In [1]: import numpy as np

In [2]: import numpy.linalg as la

In [3]: np.set_printoptions(precision=1, suppress=True, linewidth=200, floatmode="fixed")

In [4]: m1 = np.load("arr.npy")

In [5]: m1
Out[5]: 
array([[  2.8,  11.1,   0.2],
       [  2.5,  13.2,   2.3],
       [ -6.2,   9.6,  11.9],
       [  0.9,  11.8,   2.1],
       [  1.5,  12.6,   1.6],
       [ 11.3, -12.5,  -8.6],
       [ 10.1, -11.9,  -5.5],
       [  1.2,  12.2,   3.7],
       [ -6.7,   9.6,   8.4],
       [ -3.8,   9.6,   9.7]])

In [6]: W = np.array([[2, 1, 2, 0], [0, 2, 2, 2], [2, 2, 2, 2]])

In [7]: beta = np.array([0, 2, 1, 0])

In [8]: hid = np.maximum(m1 @ W + beta, 0)

In [9]: (hid > 0).mean(axis=0)
Out[9]: array([1.0, 0.8, 0.8, 0.8])

In [10]: (hid > 0).astype(int)
Out[10]: 
array([[1, 1, 1, 1],
       [1, 1, 1, 1],
       [1, 1, 1, 1],
       [1, 1, 1, 1],
       [1, 1, 1, 1],
       [1, 0, 0, 0],
       [1, 0, 0, 0],
       [1, 1, 1, 1],
       [1, 1, 1, 1],
       [1, 1, 1, 1]])

In [11]: C = np.array([[-2, -2], [5, 3], [8, 7], [0, 9]])

In [12]: W @ C
Out[12]: 
array([[17, 13],
       [26, 38],
       [22, 34]])

In [13]: gram = np.cov(m1, rowvar=False)

In [14]: m1.std(axis=0)
Out[14]: array([5.7, 9.4, 6.1])

In [15]: np.median(m1, axis=0)
Out[15]: array([ 1.4, 10.3,  2.2])

In [16]: gram.shape
Out[16]: (3, 3)

In [17]: np.polyfit(m1[:, 0], m1[:, 2], 1)
Out[17]: array([-1.0,  4.0])

In [18]: round(float(np.corrcoef(m1[:, 0], m1[:, 2])[0, 1]), 1)
Out[18]: -1.0

In [19]: Xc = m1 - m1.mean(axis=0)

In [20]: U, sig, Vh = la.svd(Xc, full_matrices=False)

In [21]: (np.sign(U[:, 0]) == np.sign(U[0, 0])).astype(int)
Out[21]: array([1, 1, 1, 1, 1, 0, 0, 1, 1, 1])

In [22]: np.searchsorted(np.cumsum(sig ** 2) / (sig ** 2).sum(), 0.9) + 1
Out[22]: np.int64(2)

In [23]: M2 = np.c_[m1[:, :1] @ np.array([[-8]]), np.array([1, 1, 2, 2, 0, 2, 0, 0, 1, 1])]

In [24]: M2
Out[24]: 
array([[-22.4,   1.0],
       [-20.0,   1.0],
       [ 49.6,   2.0],
       [ -7.2,   2.0],
       [-12.0,   0.0],
       [-90.4,   2.0],
       [-80.8,   0.0],
       [ -9.6,   0.0],
       [ 53.6,   1.0],
       [ 30.4,   1.0]])

In [25]: np.round(la.norm(M2 - m1 @ la.lstsq(m1, M2)[0], axis=0), 1) + 0
Out[25]: array([0.0, 2.7])

In [26]: la.matrix_rank(M2)
Out[26]: np.int64(2)

In [27]: x = np.array([0, -4, 4])

In [28]: y = m1 @ x

In [29]: np.round(la.solve(m1.T @ m1, m1.T @ y), 1) + 0
Out[29]: array([ 0.0, -4.0,  4.0])

In [30]: np.round(la.lstsq(m1, y)[0], 1) + 0
Out[30]: array([ 0.0, -4.0,  4.0])

In [31]: y
Out[31]: array([-43.6, -43.6,   9.2, -38.8, -44.0,  15.6,  25.6, -34.0,  -4.8,   0.4])

In [32]: rng = np.random.default_rng(21)

In [33]: y = y + 0.3 * rng.normal(size=10)

In [34]: y
Out[34]: array([-43.5, -43.1,   8.7, -38.3, -44.0,  15.4,  25.4, -34.3,  -4.9,   0.7])

In [35]: beta, *_ = la.lstsq(m1, y)

In [36]: round(la.norm(y - m1 @ beta), 1)
Out[36]: np.float64(0.8)

In [37]: np.round(m1.T @ (y - m1 @ beta), 1) + 0
Out[37]: array([0.0, 0.0, 0.0])

In [38]: [round(float(la.norm(la.solve(m1.T @ m1 + lam * np.eye(3), m1.T @ y))), 2) for lam in (0, 1, 10, 100)]
Out[38]: [5.6, 5.54, 5.08, 3.41]

In [39]: data = np.diag(20 * np.array([3, 0, 3])) + np.array([[0, 1, 1], [0, 2, 1], [1, 1, 2]])

In [40]: data
Out[40]: 
array([[60,  1,  1],
       [ 0,  2,  1],
       [ 1,  1, 62]])

In [41]: (data - data.T) / 2
Out[41]: 
array([[ 0.0,  0.5,  0.0],
       [-0.5,  0.0,  0.0],
       [ 0.0,  0.0,  0.0]])

In [42]: data @ data
Out[42]: 
array([[3601,   63,  123],
       [   1,    5,   64],
       [ 122,   65, 3846]])

In [43]: np.trace(data)
Out[43]: np.int64(124)

In [44]: np.allclose(data @ data.T, data.T @ data)
Out[44]: False

In [45]: round(np.abs(la.eigvals(data)).max(), 1)
Out[45]: np.float64(62.4)

In [46]: U, sig, Vh = la.svd(data)

In [47]: np.argmax(sig[:-1] / (sig[1:] + 1e-6)) + 1
Out[47]: np.int64(2)

In [48]: sig
Out[48]: array([62.4, 59.6,  2.0])

In [49]: M2 = U[:, :2] @ np.diag(sig[:2]) @ Vh[:2]

In [50]: np.round(np.abs(data - M2).max(), 1)
Out[50]: np.float64(2.0)

In [51]: np.round(la.norm(data - M2, 2), 1), round(float(sig[2]), 1)
Out[51]: (np.float64(2.0), 2.0)

In [52]: round(la.norm(data - M2) / la.norm(data), 1)
Out[52]: np.float64(0.0)

In [53]: M2.round(1) + 0
Out[53]: 
array([[60.0,  1.0,  1.0],
       [ 0.0,  0.0,  1.0],
       [ 1.0,  1.0, 62.0]])

In [54]: la.matrix_rank(M2)
Out[54]: np.int64(2)

In [55]: F = np.load("dump.npy")

In [56]: F
Out[56]: 
array([[0.0, 1.0, 1.0],
       [1.0, 0.0, 0.0],
       [1.0, 0.0, 0.0]])

In [57]: rk = la.matrix_rank(F)

In [58]: rk
Out[58]: np.int64(2)

In [59]: N = la.svd(F)[2][rk:].T

In [60]: la.matrix_rank(F.T @ F), la.matrix_rank(F @ F.T)
Out[60]: (np.int64(2), np.int64(2))

In [61]: np.round(F @ N, 1) + 0
Out[61]: 
array([[0.0],
       [0.0],
       [0.0]])

In [62]: [int(la.matrix_rank(F[:i])) for i in range(1, len(F) + 1)]
Out[62]: [1, 2, 2]

In [63]: N @ N.T
Out[63]: 
array([[ 0.0,  0.0,  0.0],
       [ 0.0,  0.5, -0.5],
       [ 0.0, -0.5,  0.5]])

In [64]: w, evecs = la.eigh(F)

In [65]: x = np.array([-5, -7, 7])

In [66]: x @ F @ x
Out[66]: np.float64(0.0)

In [67]: evecs * np.maximum(w, 0) @ evecs.T
Out[67]: 
array([[0.7, 0.5, 0.5],
       [0.5, 0.4, 0.4],
       [0.5, 0.4, 0.4]])

In [68]: la.norm(F, axis=1)
Out[68]: array([1.4, 1.0, 1.0])

In [69]: round(float(la.norm(F, 1)), 1), np.round(la.norm(F, np.inf), 1)
Out[69]: (2.0, np.float64(2.0))

In [70]: round(la.norm(F) ** 2 / la.norm(F, 2) ** 2, 1)
Out[70]: np.float64(2.0)

In [71]: round(float(la.norm(F[1], 1)), 1), np.round(la.norm(F[1], np.inf), 1)
Out[71]: (1.0, np.float64(1.0))

In [72]: round(float(la.norm(F, "nuc")), 1)
Out[72]: 2.8

In [73]: F[1] @ F[2]
Out[73]: np.float64(1.0)

In [74]: w, evecs = la.eigh(F)

In [75]: (w > 1e-8).sum(), (w < -1e-8).sum()
Out[75]: (np.int64(1), np.int64(1))

In [76]: np.round(evecs.T @ F @ evecs, 1) + 0
Out[76]: 
array([[-1.4,  0.0,  0.0],
       [ 0.0,  0.0,  0.0],
       [ 0.0,  0.0,  1.4]])

In [77]: np.unique(w.round(6) + 0, return_counts=True)[1]
Out[77]: array([1, 1, 1])

In [78]: w.sum(), np.trace(F)
Out[78]: (np.float64(0.0), np.float64(0.0))

In [79]: np.round(evecs @ np.diag(w) @ evecs.T, 1) + 0
Out[79]: 
array([[0.0, 1.0, 1.0],
       [1.0, 0.0, 0.0],
       [1.0, 0.0, 0.0]])

In [80]: W0 = np.loadtxt("test16.csv", delimiter=",")

In [81]: W0
Out[81]: 
array([[-1.3, -2.0,  0.7],
       [-0.5, -0.7,  1.3],
       [-0.6, -0.7,  3.2],
       [ 1.0,  1.5, -0.6],
       [-0.5, -0.8, -0.4]])

In [82]: t3 = np.stack([W0, 4 * W0, W0[::-1]])

In [83]: t3.sum(axis=0)
Out[83]: 
array([[ -6.8, -10.9,   2.9],
       [ -1.4,  -2.0,   6.0],
       [ -3.4,  -4.2,  19.4],
       [  4.3,   7.0,  -1.7],
       [ -3.5,  -5.9,  -1.4]])

In [84]: np.einsum("bij,cij->bc", t3, t3)
Out[84]: 
array([[ 24.5,  98.1,  10.3],
       [ 98.1, 392.5,  41.4],
       [ 10.3,  41.4,  24.5]])

In [85]: U, sig, Vh = la.svd(W0)

In [86]: sig.round(1) + 0
Out[86]: array([4.3, 2.4, 0.0])

In [87]: M2 = U[:, :2] @ np.diag(sig[:2]) @ Vh[:2]

In [88]: M2
Out[88]: 
array([[-1.3, -2.0,  0.7],
       [-0.5, -0.7,  1.3],
       [-0.6, -0.7,  3.2],
       [ 1.0,  1.5, -0.6],
       [-0.4, -0.8, -0.4]])

In [89]: np.round(np.abs(W0 - M2).max(), 1)
Out[89]: np.float64(0.0)

In [90]: feats = np.load("mat.npy")

In [91]: feats
Out[91]: 
array([[ 0,  0, -2,  0,  6, -2,  1],
       [ 0,  2,  0,  7,  3,  0, -2],
       [-2,  0,  2,  0,  0, -6, -4],
       [ 0,  7,  0, -4,  2,  5, -1],
       [ 6,  3,  0,  2, 10, -5,  0],
       [-2,  0, -6,  5, -5, -2, -5],
       [ 1, -2, -4, -1,  0, -5, -4]])

In [92]: gram = feats.T @ feats

In [93]: np.diag(gram)
Out[93]: array([ 45,  66,  60,  95, 174, 119,  63])

In [94]: gram
Out[94]: 
array([[ 45,  16,   4,   1,  70, -19,  14],
       [ 16,  66,   8,  -6,  50,  30,  -3],
       [  4,   8,  60, -26,  18,  24,  36],
       [  1,  -6, -26,  95,   8, -35, -31],
       [ 70,  50,  18,   8, 174, -42,  23],
       [-19,  30,  24, -35, -42, 119,  47],
       [ 14,  -3,  36, -31,  23,  47,  63]])

In [95]: la.matrix_rank(gram)
Out[95]: np.int64(7)

In [96]: la.svd(feats, compute_uv=False) ** 2
Out[96]: array([236.1, 193.9,  82.9,  59.2,  35.9,  12.3,   1.8])

In [97]: la.eigvalsh(gram)[::-1]
Out[97]: array([236.1, 193.9,  82.9,  59.2,  35.9,  12.3,   1.8])

In [98]: np.allclose(gram, gram.T)
Out[98]: True

In [99]: Lm = la.cholesky(gram)

In [100]: np.diag(Lm) ** 2
Out[100]: array([45.0, 60.3, 58.9, 83.4, 51.2, 60.1,  4.3])

In [101]: np.round(gram / np.sqrt(np.outer(np.diag(gram), np.diag(gram))), 1) + 0
Out[101]: 
array([[ 1.0,  0.3,  0.1,  0.0,  0.8, -0.3,  0.3],
       [ 0.3,  1.0,  0.1, -0.1,  0.5,  0.3,  0.0],
       [ 0.1,  0.1,  1.0, -0.3,  0.2,  0.3,  0.6],
       [ 0.0, -0.1, -0.3,  1.0,  0.1, -0.3, -0.4],
       [ 0.8,  0.5,  0.2,  0.1,  1.0, -0.3,  0.2],
       [-0.3,  0.3,  0.3, -0.3, -0.3,  1.0,  0.5],
       [ 0.3,  0.0,  0.6, -0.4,  0.2,  0.5,  1.0]])

In [102]: la.eigvalsh(gram).min() > 0
Out[102]: np.True_

In [103]: Lm
Out[103]: 
array([[ 6.7,  0.0,  0.0,  0.0,  0.0,  0.0,  0.0],
       [ 2.4,  7.8,  0.0,  0.0,  0.0,  0.0,  0.0],
       [ 0.6,  0.8,  7.7,  0.0,  0.0,  0.0,  0.0],
       [ 0.1, -0.8, -3.3,  9.1,  0.0,  0.0,  0.0],
       [10.4,  3.2,  1.2,  1.4,  7.2,  0.0,  0.0],
       [-2.8,  4.7,  2.8, -2.3, -3.9,  7.8,  0.0],
       [ 2.1, -1.0,  4.6, -1.8,  0.2,  5.3,  2.1]])

In [104]: M2 = feats / np.sqrt((feats ** 2).mean(axis=1, keepdims=True))

In [105]: la.norm(M2, axis=1)
Out[105]: array([2.6, 2.6, 2.6, 2.6, 2.6, 2.6, 2.6])

In [106]: la.matrix_rank(M2) == la.matrix_rank(feats)
Out[106]: np.True_

In [107]: mat = np.load("x.npy")

In [108]: mat
Out[108]: 
array([[ 5,  5,  5],
       [ 5, 10, 10],
       [ 5, 10, 15]])

In [109]: # equal to its transpose

In [110]: w, evecs = la.eigh(mat)

In [111]: x = np.array([4, 5, 8])

In [112]: evecs * np.abs(w) @ evecs.T
Out[112]: 
array([[ 5.0,  5.0,  5.0],
       [ 5.0, 10.0, 10.0],
       [ 5.0, 10.0, 15.0]])

In [113]: evecs * np.sqrt(w) @ evecs.T
Out[113]: 
array([[1.9, 0.9, 0.7],
       [0.9, 2.6, 1.5],
       [0.7, 1.5, 3.5]])

In [114]: evecs * np.maximum(w, 0) @ evecs.T
Out[114]: 
array([[ 5.0,  5.0,  5.0],
       [ 5.0, 10.0, 10.0],
       [ 5.0, 10.0, 15.0]])

In [115]: la.eigvalsh(mat[1:, 1:])
Out[115]: array([ 2.2, 22.8])

In [116]: np.abs(mat).sum(axis=1).max(), round(np.abs(w).max(), 1)
Out[116]: (np.int64(30), np.float64(25.2))

In [117]: round(float(x @ mat @ x / (x @ x)), 1), np.round(w[0], 1), round(float(w[-1]), 1)
Out[117]: (24.9, np.float64(1.5), 25.2)

In [118]: x @ mat @ x
Out[118]: np.int64(2610)

In [119]: idx = rng.permutation(3)

In [120]: idx
Out[120]: array([0, 2, 1])

In [121]: M2 = mat[idx][:, idx]

In [122]: np.sort(np.abs(la.eigvals(M2)))
Out[122]: array([ 1.5,  3.2, 25.2])

In [123]: np.diag(M2)
Out[123]: array([ 5, 15, 10])

In [124]: np.poly(mat)
Out[124]: array([   1.0,  -30.0,  125.0, -125.0])

In [125]: round(la.det(mat[::-1]), 1)
Out[125]: np.float64(-125.0)

In [126]: x = np.ones(3)

In [127]: for _ in range(7):
     ...:     x = mat @ x
     ...:     x /= la.norm(x)
     ...:     print(round(x @ mat @ x, 1))
     ...: 
25.2
25.2
25.2
25.2
25.2
25.2
25.2

In [128]: round(float(la.eigvalsh(mat)[-1]), 1)
Out[128]: 25.2

In [129]: K = np.load("data.npy")

In [130]: K
Out[130]: 
array([[0, 0, 1, 1, 0, 0],
       [0, 0, 0, 0, 0, 0],
       [1, 0, 0, 1, 0, 0],
       [1, 0, 1, 0, 0, 0],
       [0, 0, 0, 0, 0, 1],
       [0, 0, 0, 0, 1, 0]])

In [131]: # 3 groups of indices that never mix

In [132]: np.unique(K.round(6), axis=0).shape
Out[132]: (6, 6)

In [133]: np.abs(np.diag(la.qr(K)[1])) > 1e-9
Out[133]: array([ True, False,  True,  True,  True,  True])

In [134]: np.round(K @ la.pinv(K) @ K, 1) + 0
Out[134]: 
array([[0.0, 0.0, 1.0, 1.0, 0.0, 0.0],
       [0.0, 0.0, 0.0, 0.0, 0.0, 0.0],
       [1.0, 0.0, 0.0, 1.0, 0.0, 0.0],
       [1.0, 0.0, 1.0, 0.0, 0.0, 0.0],
       [0.0, 0.0, 0.0, 0.0, 0.0, 1.0],
       [0.0, 0.0, 0.0, 0.0, 1.0, 0.0]])

In [135]: la.lstsq(K[:-1].T, K[-1])[2]
Out[135]: np.int32(4)

In [136]: w, evecs = la.eigh(K)

In [137]: x = np.array([3, 2, 2, 2, 3, 3])

In [138]: (np.sign(evecs[:, -1].round(6)) == np.sign(evecs[0, -1].round(6))).astype(int)
Out[138]: array([1, 0, 1, 1, 0, 0])

In [139]: np.round(evecs * np.abs(w) @ evecs.T, 1) + 0
Out[139]: 
array([[1.3, 0.0, 0.3, 0.3, 0.0, 0.0],
       [0.0, 0.0, 0.0, 0.0, 0.0, 0.0],
       [0.3, 0.0, 1.3, 0.3, 0.0, 0.0],
       [0.3, 0.0, 0.3, 1.3, 0.0, 0.0],
       [0.0, 0.0, 0.0, 0.0, 1.0, 0.0],
       [0.0, 0.0, 0.0, 0.0, 0.0, 1.0]])

In [140]: la.matrix_rank(K, rtol=0.1)
Out[140]: np.int64(5)

In [141]: la.cond(K) > 100
Out[141]: np.True_

In [142]: np.argsort(-la.norm(K, axis=0).round(6), kind="stable")[:3]
Out[142]: array([0, 2, 3])

In [143]: A = np.loadtxt("m.csv", delimiter=",")

In [144]: A
Out[144]: 
array([[-1.0,  1.0,  1.0, -1.0],
       [-3.0,  2.0,  3.0,  0.0],
       [-4.0,  3.0,  5.0,  0.0],
       [ 0.0,  0.0,  0.0,  0.0],
       [-2.0,  4.0,  4.0,  0.0],
       [ 0.0,  0.0,  0.0,  0.0],
       [-1.0,  1.0,  1.0, -1.0],
       [-1.0,  3.0,  2.0,  0.0],
       [-3.0,  2.0,  3.0,  0.0],
       [-2.0,  3.0,  3.0,  2.0],
       [-4.0,  5.0,  6.0,  1.0],
       [-1.0,  1.0,  2.0,  0.0],
       [-1.0,  3.0,  2.0,  0.0],
       [-1.0,  3.0,  2.0,  0.0],
       [-2.0,  1.0,  2.0,  1.0],
       [ 0.0,  0.0,  0.0,  0.0],
       [-3.0,  2.0,  4.0,  1.0],
       [ 0.0,  0.0,  0.0,  0.0],
       [-2.0,  1.0,  2.0,  1.0],
       [ 0.0,  0.0,  0.0,  0.0],
       [-1.0,  3.0,  3.0,  1.0],
       [-1.0,  1.0,  1.0, -1.0],
       [-3.0,  2.0,  3.0,  0.0],
       [ 0.0,  0.0,  0.0,  0.0],
       [-1.0,  3.0,  2.0,  0.0],
       [ 0.0,  0.0,  0.0,  0.0],
       [-1.0,  1.0,  2.0,  0.0],
       [ 0.0,  0.0,  0.0,  0.0],
       [-2.0,  1.0,  2.0,  1.0]])

In [145]: # row 5 repeats row 3

In [146]: d = la.norm(A[:, None] - A[None], axis=-1)

In [147]: la.norm(A, axis=1)
Out[147]: array([2.0, 4.7, 7.1, 0.0, 6.0, 0.0, 2.0, 3.7, 4.7, 5.1, 8.8, 2.4, 3.7, 3.7, 3.2, 0.0, 5.5, 0.0, 3.2, 0.0, 4.5, 2.0, 4.7, 0.0, 3.7, 0.0, 2.4, 0.0, 3.2])

In [148]: d[26]
Out[148]: array([1.4, 2.4, 4.7, 2.4, 3.7, 2.4, 1.4, 2.0, 2.4, 3.2, 6.5, 0.0, 2.0, 2.0, 1.4, 2.4, 3.2, 2.4, 1.4, 2.4, 2.4, 1.4, 2.4, 2.4, 2.0, 2.4, 0.0, 2.4, 1.4])

In [149]: d.mean(axis=1).argmax()
Out[149]: np.int64(10)
